In [1]: import numpy as np

In [2]: import numpy.linalg as la

In [3]: np.set_printoptions(suppress=True, linewidth=160)

In [4]: sigma = 20 * 0.9 ** np.arange(7)

In [5]: O, _ = la.qr(np.array([[0.1, 0.7, -0.5, -0.4, 1.2, 0.1, -1.1],
   ...:     [-1.6, 1.8, -1.1, -0.5, 0.3, -2.3, 0.3],
   ...:     [-0.8, -0.4, -0.7, 0.4, 1.6, 0.4, -1.2],
   ...:     [-0.4, -1.0, -1.0, 0.7, 0.1, -0.7, -0.1],
   ...:     [-0.4, -0.7, -0.9, 0.3, -0.1, -0.7, -0.3],
   ...:     [-0.8, 1.8, -0.9, -0.4, -0.7, 0.3, 0.3],
   ...:     [1.7, 1.2, -1.5, 1.0, 1.8, 2.2, -0.4]]))

In [6]: rng = np.random.default_rng(6809)

In [7]: K = rng.normal(size=(33, 7)) * sigma @ O

In [8]: print(K.round(3))
[[-10.058  -1.234  -4.516  10.51    9.107  -4.678 -14.856]
 [ 24.296   1.751   7.564 -10.378 -11.43   10.432  28.557]
 [ -8.279 -25.546  -0.501 -36.157  11.3   -14.995  -8.445]
 [ 28.736 -17.987 -26.664 -14.558  12.058  20.868 -18.528]
 [ 23.336   5.445  -2.788  13.877  12.815  -6.702 -10.493]
 [ -8.248  16.874  -9.677   5.354  -9.253 -17.453  -6.932]
 [-13.129  21.65   24.514 -11.725  25.753 -25.67    2.433]
 [ 13.366   7.688  -1.19  -13.582  40.192  18.826  26.838]
 [ -6.555 -23.049   9.276  -8.204   2.326   4.517   0.712]
 [ 10.519  22.291 -17.944  14.555  15.639  -2.608  29.734]
 [ 13.123   4.37  -16.456   8.832  -8.709  -3.766  13.307]
 [-24.456 -30.628  -2.517  -8.129  -6.556  -8.93  -15.756]
 [-11.17   -5.82   16.534   8.015 -12.077   5.946  36.478]
 [ 18.484  13.388  12.474  24.789   0.876  17.815  24.422]
 [ 17.77  -14.482 -14.093   0.257   0.11   18.991 -28.039]
 [ -1.045  -8.428   9.75    0.063  -2.281 -14.923   4.543]
 [-18.324 -14.452  29.675 -12.362  -1.805   8.517  -4.098]
 [-38.355  28.754  -0.073  -4.695 -18.157 -15.785   5.389]
 [  3.77   19.339   2.99  -13.11   -3.596   3.598 -13.955]
 [ 15.189 -14.887   0.97   -5.372   4.924  16.088 -14.801]
 [  0.761 -20.432  -1.568  12.698 -22.616   9.356  11.483]
 [ -6.397  -3.609 -17.42  -30.679  -3.5    12.205   6.791]
 [-14.686   5.939  11.619  12.913   0.685  -0.111   8.458]
 [  4.088 -13.28   -7.542 -31.218  40.16  -31.706  10.865]
 [-18.337 -20.574   3.291  -9.884  -0.235  -4.542  -2.925]
 [ 11.506  -4.378  12.049  24.706  13.72   46.333  14.426]
 [-13.508 -26.668  23.621 -12.092  -7.483   7.161  12.444]
 [ -2.061  -8.997 -25.609 -19.708  23.915   5.892   7.46 ]
 [  0.743   4.894   7.033  -0.086 -43.406  28.608  19.982]
 [ -0.845  10.111   2.36  -12.462 -26.598   1.947  -1.578]
 [ 12.694 -10.392 -10.455  -8.09   -8.063  -8.306 -18.576]
 [-32.602   4.132 -11.595  -8.93   11.408 -27.963  24.877]
 [ 15.902   2.066  12.123   1.571 -20.697  -8.163  15.293]]

In [9]: hat = K @ la.solve(K.T @ K, K.T)

In [10]: print(round(np.trace(hat), 3))
7.0

In [11]: print(np.round(la.eigvalsh(hat), 3) + 0)
[0. 0. 0. 0. 0. 0. 0. 0. 0. 0. 0. 0. 0. 0. 0. 0. 0. 0. 0. 0. 0. 0. 0. 0. 0. 0. 1. 1. 1. 1. 1. 1. 1.]

In [12]: print(la.matrix_rank(np.eye(33) - hat))
26

In [13]: out = np.array([[3, -3, 0, 3, 0],
    ...:     [3, 2, -1, 3, 1],
    ...:     [1, 3, 1, -2, -3],
    ...:     [-3, 0, 3, 1, 2],
    ...:     [3, 1, 3, 1, 0]])

In [14]: feats = out + out.T

In [15]: print(feats)
[[6 0 1 0 3]
 [0 4 2 3 2]
 [1 2 2 1 0]
 [0 3 1 2 3]
 [3 2 0 3 0]]

In [16]: w, V = la.eig(feats)

In [17]: print(np.round(np.sort(la.eigvals(feats.T)), 3))
[-3.022 -0.156  1.894  6.148  9.135]

In [18]: print(round(np.prod(w), 3))
50.0

In [19]: print(np.round(np.sort(la.eigvals(la.inv(feats))), 3))
[-6.429 -0.331  0.109  0.163  0.528]

In [20]: E = np.loadtxt("arr.csv", delimiter=",")

In [21]: print(E)
[[5. 5. 6. 3. 2. 0. 4. 0.]
 [0. 0. 0. 0. 0. 1. 1. 1.]
 [0. 0. 0. 0. 0. 1. 1. 1.]
 [0. 0. 0. 0. 0. 2. 0. 2.]
 [7. 7. 8. 4. 3. 0. 5. 0.]
 [0. 0. 0. 0. 0. 2. 0. 2.]
 [0. 0. 0. 0. 0. 2. 0. 2.]
 [7. 7. 8. 4. 3. 0. 5. 0.]
 [0. 0. 0. 0. 0. 2. 0. 2.]
 [5. 5. 6. 3. 2. 0. 4. 0.]
 [3. 3. 4. 2. 1. 0. 3. 0.]
 [0. 0. 0. 0. 0. 3. 0. 3.]
 [0. 0. 0. 0. 0. 2. 0. 2.]
 [5. 5. 6. 3. 2. 0. 4. 0.]
 [1. 1. 2. 1. 0. 0. 2. 0.]
 [7. 7. 8. 4. 3. 0. 5. 0.]
 [0. 0. 0. 0. 0. 3. 0. 3.]
 [5. 5. 6. 3. 2. 0. 4. 0.]
 [1. 1. 2. 1. 0. 0. 2. 0.]
 [7. 7. 8. 4. 3. 0. 5. 0.]
 [0. 0. 0. 0. 0. 1. 1. 1.]
 [1. 1. 2. 1. 0. 0. 2. 0.]
 [0. 0. 0. 0. 0. 1. 1. 1.]
 [7. 7. 8. 4. 3. 0. 5. 0.]
 [1. 1. 2. 1. 0. 0. 2. 0.]
 [0. 0. 0. 0. 0. 1. 1. 1.]
 [3. 3. 4. 2. 1. 0. 3. 0.]
 [0. 0. 0. 0. 0. 3. 0. 3.]
 [3. 3. 4. 2. 1. 0. 3. 0.]
 [7. 7. 8. 4. 3. 0. 5. 0.]
 [0. 0. 0. 0. 0. 1. 1. 1.]
 [3. 3. 4. 2. 1. 0. 3. 0.]
 [0. 0. 0. 0. 0. 2. 0. 2.]
 [7. 7. 8. 4. 3. 0. 5. 0.]
 [3. 3. 4. 2. 1. 0. 3. 0.]
 [3. 3. 4. 2. 1. 0. 3. 0.]
 [0. 0. 0. 0. 0. 1. 1. 1.]
 [0. 0. 0. 0. 0. 1. 1. 1.]
 [1. 1. 2. 1. 0. 0. 2. 0.]
 [0. 0. 0. 0. 0. 3. 0. 3.]
 [7. 7. 8. 4. 3. 0. 5. 0.]
 [3. 3. 4. 2. 1. 0. 3. 0.]
 [0. 0. 0. 0. 0. 2. 0. 2.]
 [7. 7. 8. 4. 3. 0. 5. 0.]
 [7. 7. 8. 4. 3. 0. 5. 0.]]

In [22]: Xs = E - E.mean(axis=0)

In [23]: left, sigma, vt = la.svd(Xs, full_matrices=False)

In [24]: print(np.abs(vt[0]).argmax())
2

In [25]: print(sigma.round(3) + 0)
[39.592  7.274  1.489  0.917  0.     0.     0.     0.   ]

In [26]: print(np.round(Xs.mean(axis=0), 3) + 0)
[0. 0. 0. 0. 0. 0. 0. 0.]

In [27]: print(np.abs(left[:, 0]).argmax())
4

In [28]: print(np.round(vt[0] * np.sign(vt[0, np.abs(vt[0]).argmax()]), 3))
[ 0.477  0.477  0.546  0.273  0.204 -0.126  0.315 -0.126]

In [29]: print(la.matrix_rank(Xs))
4

In [30]: print(np.round(sigma ** 2 / (sigma ** 2).sum(), 3) + 0)
[0.966 0.033 0.001 0.001 0.    0.    0.    0.   ]

In [31]: print(round(float((sigma ** 2).sum() ** 2 / (sigma ** 4).sum()), 3))
1.071

In [32]: print((np.sign(left[:, 0]) == np.sign(left[0, 0])).astype(int))
[1 0 0 0 1 0 0 1 0 1 1 0 0 1 0 1 0 1 0 1 0 0 0 1 0 0 1 0 1 1 0 1 0 1 1 1 0 0 0 0 1 1 0 1 1]
